$ python -q
>>> import numpy as np
>>> np.set_printoptions(precision=2, suppress=True, linewidth=160, legacy="1.25")
>>> rd = lambda a: np.round(a, 2) + 0
>>> m1 = np.load("x.npy")
>>> m1
array([[-1., -2.,  0.,  0.,  0.,  0.,  0.,  0.],
       [-2., -1.,  0.,  0.,  0.,  0.,  0.,  0.],
       [ 0.,  0., -1.,  0., -2., -2.,  0.,  0.],
       [ 0.,  0.,  0., -1.,  0.,  0., -2., -2.],
       [ 0.,  0., -2.,  0., -1., -2.,  0.,  0.],
       [ 0.,  0., -2.,  0., -2., -1.,  0.,  0.],
       [ 0.,  0.,  0., -2.,  0.,  0., -1., -2.],
       [ 0.,  0.,  0., -2.,  0.,  0., -2., -1.]])
>>> vec = np.array([-1, -3, -2, 2, 1, -2, 3, -3])
>>> np.linalg.norm(m1 @ vec) <= np.linalg.norm(m1, 2) * np.linalg.norm(vec) + 1e-9
True
>>> m1 * vec
array([[ 1.,  6., -0.,  0.,  0., -0.,  0., -0.],
       [ 2.,  3., -0.,  0.,  0., -0.,  0., -0.],
       [-0., -0.,  2.,  0., -2.,  4.,  0., -0.],
       [-0., -0., -0., -2.,  0., -0., -6.,  6.],
       [-0., -0.,  4.,  0., -1.,  4.,  0., -0.],
       [-0., -0.,  4.,  0., -2.,  2.,  0., -0.],
       [-0., -0., -0., -4.,  0., -0., -3.,  6.],
       [-0., -0., -0., -4.,  0., -0., -6.,  3.]])
>>> np.einsum("ij,j->i", m1, vec)
array([ 7.,  5.,  4., -2.,  7.,  4., -1., -7.])
>>> m1 @ np.ones(8)
array([-3., -3., -5., -5., -5., -5., -5., -5.])
>>> m1 @ (2 * vec)
array([ 14.,  10.,   8.,  -4.,  14.,   8.,  -2., -14.])
>>> (m1 @ vec).argmax()
0
>>> (m1 * vec).sum(axis=1)
array([ 7.,  5.,  4., -2.,  7.,  4., -1., -7.])
>>> u = np.array([-1, 1, 2, 3, -3, 1, 0, 3])
>>> other = m1 + np.outer(u, np.eye(8)[2])
>>> rd(np.linalg.det(other) / np.linalg.det(m1)), rd(1 + np.linalg.solve(m1, u)[2])
(3.0, 3.0)
>>> np.linalg.matrix_rank(other - m1)
1
>>> np.linalg.matrix_rank(np.linalg.inv(other) - np.linalg.inv(m1), tol=1e-8)
1
>>> other
array([[-1., -2., -1.,  0.,  0.,  0.,  0.,  0.],
       [-2., -1.,  1.,  0.,  0.,  0.,  0.,  0.],
       [ 0.,  0.,  1.,  0., -2., -2.,  0.,  0.],
       [ 0.,  0.,  3., -1.,  0.,  0., -2., -2.],
       [ 0.,  0., -5.,  0., -1., -2.,  0.,  0.],
       [ 0.,  0., -1.,  0., -2., -1.,  0.,  0.],
       [ 0.,  0.,  0., -2.,  0.,  0., -1., -2.],
       [ 0.,  0.,  3., -2.,  0.,  0., -2., -1.]])
>>> vals, V = np.linalg.eigh(m1)
>>> rd(V @ np.diag(vals) @ V.T)
array([[-1., -2.,  0.,  0.,  0.,  0.,  0.,  0.],
       [-2., -1.,  0.,  0.,  0.,  0.,  0.,  0.],
       [ 0.,  0., -1.,  0., -2., -2.,  0.,  0.],
       [ 0.,  0.,  0., -1.,  0.,  0., -2., -2.],
       [ 0.,  0., -2.,  0., -1., -2.,  0.,  0.],
       [ 0.,  0., -2.,  0., -2., -1.,  0.,  0.],
       [ 0.,  0.,  0., -2.,  0.,  0., -1., -2.],
       [ 0.,  0.,  0., -2.,  0.,  0., -2., -1.]])
>>> rd(vals)
array([-5., -5., -3.,  1.,  1.,  1.,  1.,  1.])
>>> (vals > 1e-8).sum(), (vals < -1e-8).sum()
(5, 3)
>>> np.flatnonzero(np.linalg.matrix_power((m1 != 0) + (m1.T != 0) + np.eye(8), 8)[6])
array([3, 6, 7])
>>> (m1 != 0).astype(int)
array([[1, 1, 0, 0, 0, 0, 0, 0],
       [1, 1, 0, 0, 0, 0, 0, 0],
       [0, 0, 1, 0, 1, 1, 0, 0],
       [0, 0, 0, 1, 0, 0, 1, 1],
       [0, 0, 1, 0, 1, 1, 0, 0],
       [0, 0, 1, 0, 1, 1, 0, 0],
       [0, 0, 0, 1, 0, 0, 1, 1],
       [0, 0, 0, 1, 0, 0, 1, 1]])
>>> rng = np.random.default_rng(1999)
>>> other = m1 + rng.integers(-2, 3, (8, 3)) @ rng.integers(-2, 3, (3, 8))
>>> other
array([[  0.,  -3.,   0.,   0.,  -2.,  -2.,  -2.,  -2.],
       [ -2.,   0.,   2.,   1.,   0.,  -1.,   2.,   1.],
       [  3.,  -2.,   1.,   2.,  -4.,  -6.,  -2.,  -3.],
       [ -2.,   4.,   4.,   1.,   4.,   2.,   6.,   4.],
       [ -2.,   3.,   0.,   0.,  -1.,  -2.,   4.,   3.],
       [  0.,  -1.,  -4.,  -3., -10.,  -6.,  -6.,  -5.],
       [ -2.,   3.,   2.,  -3.,  -4.,  -3.,   1.,  -1.],
       [  0.,   2.,   4.,  -1.,  -4.,  -5.,   0.,  -1.]])
>>> other - m1
array([[ 1., -1.,  0.,  0., -2., -2., -2., -2.],
       [ 0.,  1.,  2.,  1.,  0., -1.,  2.,  1.],
       [ 3., -2.,  2.,  2., -2., -4., -2., -3.],
       [-2.,  4.,  4.,  2.,  4.,  2.,  8.,  6.],
       [-2.,  3.,  2.,  0.,  0.,  0.,  4.,  3.],
       [ 0., -1., -2., -3., -8., -5., -6., -5.],
       [-2.,  3.,  2., -1., -4., -3.,  2.,  1.],
       [ 0.,  2.,  4.,  1., -4., -5.,  2.,  0.]])
